>>> import numpy as np
>>> np.set_printoptions(precision=2, suppress=True, linewidth=100)
>>> X = np.loadtxt("m.csv", delimiter=",")
>>> X
array([[-1.87, -2.62, -1.33,  3.59],
       [-1.12,  0.49, -1.08,  4.73],
       [ 1.07, -0.65,  1.05, -4.73],
       [ 0.79,  4.29,  0.14,  2.43],
       [ 0.43, -2.25,  0.7 , -4.39],
       [-1.9 , -2.9 , -1.32,  3.35],
       [ 1.63,  1.31,  1.3 , -4.35],
       [-1.9 , -2.96, -1.32,  3.3 ],
       [-1.15, -4.61, -0.42, -1.51],
       [-1.93, -3.51, -1.27,  2.71]])
>>> Xs = X - X.mean(axis=0)
>>> U, sigma, Vh = np.linalg.svd(Xs, full_matrices=False)
>>> (np.sign(U[:, 0]) == np.sign(U[0, 0])).astype(int)
array([1, 1, 0, 1, 0, 1, 0, 1, 0, 1])
>>> np.abs(U[:, 0]).argmax()
np.int64(6)
>>> np.searchsorted(np.cumsum(sigma ** 2) / (sigma ** 2).sum(), 0.9) + 1
np.int64(2)
>>> round((sigma ** 2).sum() ** 2 / (sigma ** 4).sum(), 2)
np.float64(1.77)
>>> np.round(sigma ** 2 / (sigma ** 2).sum(), 2) + 0
array([0.68, 0.32, 0.  , 0.  ])
>>> X.ravel(order="F")
array([-1.87, -1.12,  1.07,  0.79,  0.43, -1.9 ,  1.63, -1.9 , -1.15, -1.93, -2.62,  0.49, -0.65,
        4.29, -2.25, -2.9 ,  1.31, -2.96, -4.61, -3.51, -1.33, -1.08,  1.05,  0.14,  0.7 , -1.32,
        1.3 , -1.32, -0.42, -1.27,  3.59,  4.73, -4.73,  2.43, -4.39,  3.35, -4.35,  3.3 , -1.51,
        2.71])
>>> X.reshape(2, -1)
array([[-1.87, -2.62, -1.33,  3.59, -1.12,  0.49, -1.08,  4.73,  1.07, -0.65,  1.05, -4.73,  0.79,
         4.29,  0.14,  2.43,  0.43, -2.25,  0.7 , -4.39],
       [-1.9 , -2.9 , -1.32,  3.35,  1.63,  1.31,  1.3 , -4.35, -1.9 , -2.96, -1.32,  3.3 , -1.15,
        -4.61, -0.42, -1.51, -1.93, -3.51, -1.27,  2.71]])
>>> T = X.reshape(10, 2, -1)
>>> T.shape
(10, 2, 2)
>>> np.einsum("ihd,jhd->hij", T, T).shape
(2, 10, 10)
>>> np.swapaxes(T, 1, 2)[5]
array([[-1.9 , -1.32],
       [-2.9 ,  3.35]])
